% python3 -q
>>> import numpy as np
>>> from numpy import linalg as LA
>>> np.set_printoptions(precision=1, suppress=True, linewidth=160)
>>> A = np.diag(5 * np.array([2, 1, 0, 0, 1, 4, 3, 4])) + np.array([[0, -2, 2, -2, 1, -1, -1, -2],
...     [-2, -1, 1, 0, 1, 2, -2, 1],
...     [1, 0, -2, 0, -2, 2, 1, 2],
...     [1, 0, 2, -2, 1, -2, 1, -2],
...     [2, 2, -2, 2, -2, 0, 0, -1],
...     [-1, 2, 2, 1, 2, 2, -2, 1],
...     [1, -1, -1, 1, 2, 0, 0, 1],
...     [-1, -2, 2, 0, -1, -1, 2, -2]])
>>> A
array([[10, -2,  2, -2,  1, -1, -1, -2],
       [-2,  4,  1,  0,  1,  2, -2,  1],
       [ 1,  0, -2,  0, -2,  2,  1,  2],
       [ 1,  0,  2, -2,  1, -2,  1, -2],
       [ 2,  2, -2,  2,  3,  0,  0, -1],
       [-1,  2,  2,  1,  2, 22, -2,  1],
       [ 1, -1, -1,  1,  2,  0, 15,  1],
       [-1, -2,  2,  0, -1, -1,  2, 18]])
>>> M2 = LA.inv(A)
>>> M2.round(1) + 0
array([[ 0.1,  0.1,  0. , -0.2,  0. ,  0. ,  0. ,  0. ],
       [ 0.1,  0.3,  0.1, -0.1, -0.1,  0. ,  0.1,  0. ],
       [ 0.2,  0.3, -0.4, -0.5, -0.3,  0. ,  0.1,  0. ],
       [ 0.2,  0.3, -0.5, -1. , -0.3, -0.1,  0.2, -0.1],
       [-0.2, -0.3,  0. ,  0.5,  0.4,  0.1, -0.1,  0.1],
       [ 0. ,  0. ,  0.1,  0. ,  0. ,  0. ,  0. ,  0. ],
       [ 0. ,  0.1,  0. ,  0. , -0.1,  0. ,  0.1,  0. ],
       [ 0. ,  0. ,  0.1,  0.1,  0.1,  0. ,  0. ,  0.1]])
>>> round(float(LA.cond(A)), 1)
37.2
>>> np.round(LA.det(A) * LA.det(M2), 1)
np.float64(1.0)
>>> (np.abs(M2) > 1e-9).astype(int)
array([[1, 1, 1, 1, 1, 1, 1, 1],
       [1, 1, 1, 1, 1, 1, 1, 1],
       [1, 1, 1, 1, 1, 1, 1, 1],
       [1, 1, 1, 1, 1, 1, 1, 1],
       [1, 1, 1, 1, 1, 1, 1, 1],
       [1, 1, 1, 1, 1, 1, 1, 1],
       [1, 1, 1, 1, 1, 1, 1, 1],
       [1, 1, 1, 1, 1, 1, 1, 1]])
>>> round(LA.slogdet(A)[0], 1)
np.float64(1.0)
>>> M2 = A / np.sqrt((A ** 2).mean(axis=1, keepdims=True))
>>> LA.matrix_rank(M2) == LA.matrix_rank(A)
np.True_
>>> np.allclose(A @ A.T, A.T @ A)
False
>>> (A + A.T) / 2
array([[10. , -2. ,  1.5, -0.5,  1.5, -1. ,  0. , -1.5],
       [-2. ,  4. ,  0.5,  0. ,  1.5,  2. , -1.5, -0.5],
       [ 1.5,  0.5, -2. ,  1. , -2. ,  2. ,  0. ,  2. ],
       [-0.5,  0. ,  1. , -2. ,  1.5, -0.5,  1. , -1. ],
       [ 1.5,  1.5, -2. ,  1.5,  3. ,  1. ,  1. , -1. ],
       [-1. ,  2. ,  2. , -0.5,  1. , 22. , -1. ,  0. ],
       [ 0. , -1.5,  0. ,  1. ,  1. , -1. , 15. ,  1.5],
       [-1.5, -0.5,  2. , -1. , -1. ,  0. ,  1.5, 18. ]])
>>> np.trace(A)
np.int64(68)
>>> A @ A
array([[108, -23,   3, -16,   3, -26, -23, -53],
       [-30,  26,   4,   6,   2,  55, -37,  27],
       [  1,  -7,  17,  -3,   3,  37,  12,  35],
       [ 17,  -1, -17,   3,  -2, -35,  14, -32],
       [ 23,  12,   6,  -2,  20,  -5,  -8, -31],
       [-32,  58,  42,  24,  43, 490, -72,  42],
       [ 30, -19, -12,  15,  38,  -8, 228,  24],
       [-21, -48,  26,   1, -26, -39,  75, 330]])
>>> C2 = A.T @ A
>>> np.trace(C2), (A ** 2).sum()
(np.int64(1289), np.int64(1289))
>>> LA.matrix_rank(C2)
np.int64(8)
>>> LA.svd(A, compute_uv=False) ** 2
array([525.2, 370.6, 223.3, 115.5,  26.7,  21.3,   6. ,   0.4])
>>> C2
array([[113, -25,   9, -18,  14, -35,  11, -42],
       [-25,  33,  -3,   9,  12,  56, -29, -29],
       [  9,  -3,  26, -11,   3,  34, -19,  28],
       [-18,   9, -11,  14,   6,  28,  13,   8],
       [ 14,  12,   3,   6,  25,  40,  20, -24],
       [-35,  56,  34,  28,  40, 498, -49,  16],
       [ 11, -29, -19,  13,  20, -49, 240,  49],
       [-42, -29,  28,   8, -24,  16,  49, 340]])
>>> LA.eigvalsh(C2)[::-1]
array([525.2, 370.6, 223.3, 115.5,  26.7,  21.3,   6. ,   0.4])
>>> np.diag(C2)
array([113,  33,  26,  14,  25, 498, 240, 340])
>>> np.allclose(C2, C2.T)
True
>>> x = np.array([1, 1, 3, 2, 3, 1, 0, 2])
>>> a = np.maximum(C2 @ x, 0)
>>> C2.T @ a
array([-54649,  28697,  49195,  29224,  22949, 434514,   4164, 238817])
>>> C2 * (a > 1e-9)[:, None]
array([[113, -25,   9, -18,  14, -35,  11, -42],
       [-25,  33,  -3,   9,  12,  56, -29, -29],
       [  9,  -3,  26, -11,   3,  34, -19,  28],
       [-18,   9, -11,  14,   6,  28,  13,   8],
       [ 14,  12,   3,   6,  25,  40,  20, -24],
       [-35,  56,  34,  28,  40, 498, -49,  16],
       [ 11, -29, -19,  13,  20, -49, 240,  49],
       [-42, -29,  28,   8, -24,  16,  49, 340]])
>>> a
array([  2,  51, 161,  48, 114, 829,  60, 653])
>>> W0 = np.loadtxt("arr.csv", delimiter=",")
>>> W0
array([[-0.7, -0.6, -0.2,  1.2,  1.6,  0.3, -0.3, -0.4, -0.4, -0.9, -0.1,  0.1],
       [ 0.1,  0.5, -0.4,  0.2,  0.6,  2.3, -0.8,  0. , -0.1,  1.3, -2.2,  1.7],
       [ 1.8, -0.5, -1.3, -0.5, -1.2,  0.7, -0.3,  1.6, -1.2,  0.8, -0.8,  0.3],
       [ 0.6,  0.6,  0. ,  0.2, -0.7, -1.1, -1.7,  0.8,  0.3,  0.2,  1. ,  1. ],
       [-0.1,  0.2, -0.9,  1.2, -1.1,  0.3, -1. ,  0.3, -0.3, -0.7,  1.2, -0.5],
       [ 0.3, -0.5,  2.5, -0.8,  0.4, -1.3,  0.6, -0.6,  0.2,  1.6,  0.2, -0.7],
       [-0.8,  1.4,  0.8,  1.7, -0.7,  0.6, -0.6, -0.8, -0.7,  0.6, -1.2,  0.2],
       [ 0.6,  0. ,  0.9, -0.3, -0.9,  0.8, -0.2,  1.7, -0.8,  1.1, -0.4,  0.4],
       [-0.3, -1.6,  0.5, -1.9,  0.8,  0.5, -0.8,  0.7, -0.1,  0.4, -0.7,  1. ],
       [-1.5, -1.4, -0.4,  0.2,  1.2,  1.1,  0.6, -0.3,  0.6,  1.1, -1.5,  1.2],
       [ 0.4, -1.3,  0. , -1.1,  0.4, -1.5,  0.6,  0.2,  0.8,  0.2,  0.2,  0.6],
       [-0.8, -0.4,  0.1,  0.1, -1. ,  0.5, -0.4,  0.7, -1. ,  3.4, -1.1,  0.9],
       [-0.1,  1.4,  0. ,  0.1,  0.7, -1.1, -0.6,  1.6, -0.5, -0.5,  0.4,  0.7],
       [ 0.3, -2.4, -0.1,  1. ,  0.7,  0.2, -1.1,  0. , -0.6, -0.4, -0.1, -0.2],
       [-1.3,  1.3,  0.2,  0.5,  1.3, -1.3,  0.2, -1.8,  0. ,  2.4, -0.1, -0.2]])
>>> x = np.array([0, -2, -2, -2, 2, 2, -2, 2, -1, -1, -1, -1])
>>> np.einsum("ij,j->i", W0, x)
array([  4.1,   6.1,   8.3,  -2.7,   0.3,  -7.9,  -7.3,   2.1,  11. ,   4.6,   0. ,  -0.6,   0.5,   8.3, -10.1])
>>> W0 @ np.eye(12)[11]
array([ 0.1,  1.7,  0.3,  1. , -0.5, -0.7,  0.2,  0.4,  1. ,  1.2,  0.6,  0.9,  0.7, -0.2, -0.2])
>>> np.round(W0 @ x, 1) + 0
array([  4.1,   6.1,   8.3,  -2.7,   0.3,  -7.9,  -7.3,   2.1,  11. ,   4.6,   0. ,  -0.6,   0.5,   8.3, -10.1])
>>> np.sign((W0 @ x).round(6))
array([ 1.,  1.,  1., -1.,  1., -1., -1.,  1.,  1.,  1.,  0., -1.,  1.,  1., -1.])
>>> np.round((W0 * x).sum(axis=1), 1) + 0
array([  4.1,   6.1,   8.3,  -2.7,   0.3,  -7.9,  -7.3,   2.1,  11. ,   4.6,   0. ,  -0.6,   0.5,   8.3, -10.1])
>>> np.round(W0 @ (2 * x), 1) + 0
array([  8.2,  12.2,  16.6,  -5.4,   0.6, -15.8, -14.6,   4.2,  22. ,   9.2,   0. ,  -1.2,   1. ,  16.6, -20.2])
>>> rng = np.random.default_rng(324311)
>>> t = np.sort(rng.uniform(-2, 2, 49))
>>> mat = np.c_[t, t ** 2, t ** 3] @ np.array([[-1, 3, 4], [1, 2, 2], [0, 5, 4]])
>>> mat.round(1) + 0
array([[  5.8, -35.9, -30.3],
       [  5.7, -34.8, -29.5],
       [  5.5, -33.1, -28.1],
       [  4.8, -26.2, -22.5],
       [  4.8, -25.5, -22. ],
       [  4.6, -23.7, -20.6],
       [  4.1, -19.7, -17.3],
       [  4. , -19.1, -16.8],
       [  4. , -19.1, -16.8],
       [  4. , -18.9, -16.7],
       [  3.9, -18.4, -16.2],
       [  3.2, -13.2, -12. ],
       [  2.7,  -9.6,  -9.1],
       [  2.3,  -7.6,  -7.4],
       [  1.6,  -4.3,  -4.5],
       [  1.5,  -3.9,  -4.1],
       [  1.1,  -2.4,  -2.8],
       [  0.8,  -1.9,  -2.2],
       [  0.8,  -1.8,  -2.2],
       [  0.5,  -1.1,  -1.4],
       [  0.5,  -1. ,  -1.3],
       [  0.4,  -1. ,  -1.3],
       [  0.4,  -0.9,  -1.2],
       [  0.2,  -0.5,  -0.7],
       [  0.2,  -0.4,  -0.5],
       [  0.1,  -0.3,  -0.4],
       [  0. ,   0. ,   0. ],
       [ -0.1,   0.2,   0.2],
       [ -0.2,   1.1,   1.3],
       [ -0.2,   1.1,   1.3],
       [ -0.2,   1.4,   1.7],
       [ -0.2,   2.3,   2.7],
       [ -0.2,   3.1,   3.5],
       [ -0.2,   4.4,   4.8],
       [ -0.2,   6.1,   6.4],
       [ -0.1,   7.2,   7.4],
       [ -0.1,   8. ,   8.2],
       [  0. ,   9.6,   9.6],
       [  0.1,  11.7,  11.6],
       [  0.5,  20.3,  19.1],
       [  0.5,  21.1,  19.9],
       [  0.6,  23.1,  21.6],
       [  0.8,  27.1,  25.1],
       [  0.9,  28.7,  26.5],
       [  0.9,  29.8,  27.4],
       [  1.2,  35.3,  32.1],
       [  1.3,  38.9,  35.2],
       [  1.6,  44.3,  39.8],
       [  2. ,  53.8,  47.8]])
>>> round(LA.norm(mat[48] - mat[37]), 1)
np.float64(58.4)
>>> np.round(LA.norm(mat[48], 1), 1), round(LA.norm(mat[48], np.inf), 1)
(np.float64(103.6), np.float64(53.8))
>>> x = np.array([0, -3, -1, 3, -1, 3, 1, 0, 0, -1, 1, 2])
>>> rhs = W0 @ x
>>> np.round(LA.solve(W0.T @ W0, W0.T @ rhs), 1) + 0
array([ 0., -3., -1.,  3., -1.,  3.,  1.,  0.,  0., -1.,  1.,  2.])
>>> rhs = rhs + 0.1 * rng.normal(size=15)
>>> rhs
array([  5.6,   5. ,   3.2,  -2.6,   5.8, -10. ,   0.5,   0.6,  -0.7,   7.8,  -2.6,   0.9,  -6.1,   8.9, -10.5])
>>> b, *_ = LA.lstsq(W0, rhs)
>>> np.round(W0.T @ (rhs - W0 @ b), 1) + 0
array([0., 0., 0., 0., 0., 0., 0., 0., 0., 0., 0., 0.])
>>> b.round()
array([-0., -3., -1.,  3., -1.,  3.,  1.,  0.,  0., -1.,  1.,  2.])
>>> round(LA.norm(rhs - W0 @ b), 1)
np.float64(0.1)
>>> F = np.loadtxt("run3.csv", delimiter=",")
>>> F
array([[-1.4,  1.7, -0.4,  0.7, -0.2,  2. ],
       [ 1.4,  0. ,  1.2, -0.9, -0.2,  0.4],
       [ 0.7,  0. , -1.3, -0.6, -0.2, -0.9],
       [ 2.2,  0.1, -0.9, -1.2,  0. ,  0.5],
       [-2. , -1.8, -2.1, -0.6,  0.5, -0.8],
       [-0.1,  0.6,  1.8, -0.3,  0.6, -0.6],
       [ 1.7, -1.2,  0. ,  0.2, -0.9, -0.3],
       [ 1.9, -0.8,  0.6,  0.1,  0.7, -1.3],
       [ 1.4,  0. , -1.2,  0.4, -0.9,  0.1],
       [ 0.7, -0.5, -0.1, -1. ,  0.4,  0.1],
       [ 0.6,  0.3,  0.5,  0. ,  0.8,  0.6],
       [-1. , -1.6, -0.5, -1.7,  0.8, -1.5],
       [ 1.4,  0.5, -1.6,  0.6, -0.5,  0.3],
       [ 0.8, -0.8,  0.7,  1.6, -0.4, -0.3]])
>>> M2 = np.c_[F[:, :2] @ np.array([[2, 3], [3, 1]]), np.array([4, 3, -5, 1, -3, 3, -2, -5, -5, -4, 5, 1, 2, -2])]
>>> M2
array([[ 2.3, -2.5,  4. ],
       [ 2.8,  4.2,  3. ],
       [ 1.4,  2.1, -5. ],
       [ 4.7,  6.7,  1. ],
       [-9.4, -7.8, -3. ],
       [ 1.6,  0.3,  3. ],
       [-0.2,  3.9, -2. ],
       [ 1.4,  4.9, -5. ],
       [ 2.8,  4.2, -5. ],
       [-0.1,  1.6, -4. ],
       [ 2.1,  2.1,  5. ],
       [-6.8, -4.6,  1. ],
       [ 4.3,  4.7,  2. ],
       [-0.8,  1.6, -2. ]])
>>> LA.norm(LA.qr(F)[0].T @ M2, axis=0) ** 2 / ((M2 ** 2).sum(axis=0) + 1e-12)
array([1. , 1. , 0.6])
>>> LA.matrix_rank(np.c_[F, M2])
np.int64(7)
>>> LA.matrix_rank(M2)
np.int64(3)
>>> np.round(LA.norm(M2 - F @ LA.lstsq(F, M2)[0], axis=0), 1) + 0
array([0. , 0. , 8.6])
>>> M2 = np.array([[1, 3], [3, 2], [2, 2], [2, 1], [0, 0], [1, 2]])
>>> np.einsum("ij->j", F)
array([ 8.3, -3.5, -3.3, -2.7,  0.5, -1.7])
>>> np.vstack([F, M2.T]).shape
(16, 6)
>>> np.einsum("ij,ij->i", F, F)
array([ 9.5,  4.4,  3.4,  7.4, 12.9,  4.4,  5.3,  6.8,  4.4,  1.9,  1.7,  9.6,  5.5,  4.6])
>>> F @ M2
array([[  6.3,   3.1],
       [  2.4,   6.5],
       [ -4. ,  -2.9],
       [ -1.2,   4.8],
       [-13.6, -16. ],
       [  4.1,   3. ],
       [ -1.8,   2.3],
       [ -0.4,   2.8],
       [ -0.1,   2.4],
       [ -2.9,   0.1],
       [  3.1,   4.6],
       [-11.7, -11.9],
       [  1.2,   3.2],
       [  2.7,   3.2]])
>>> LA.matrix_rank(F @ M2)
np.int64(2)
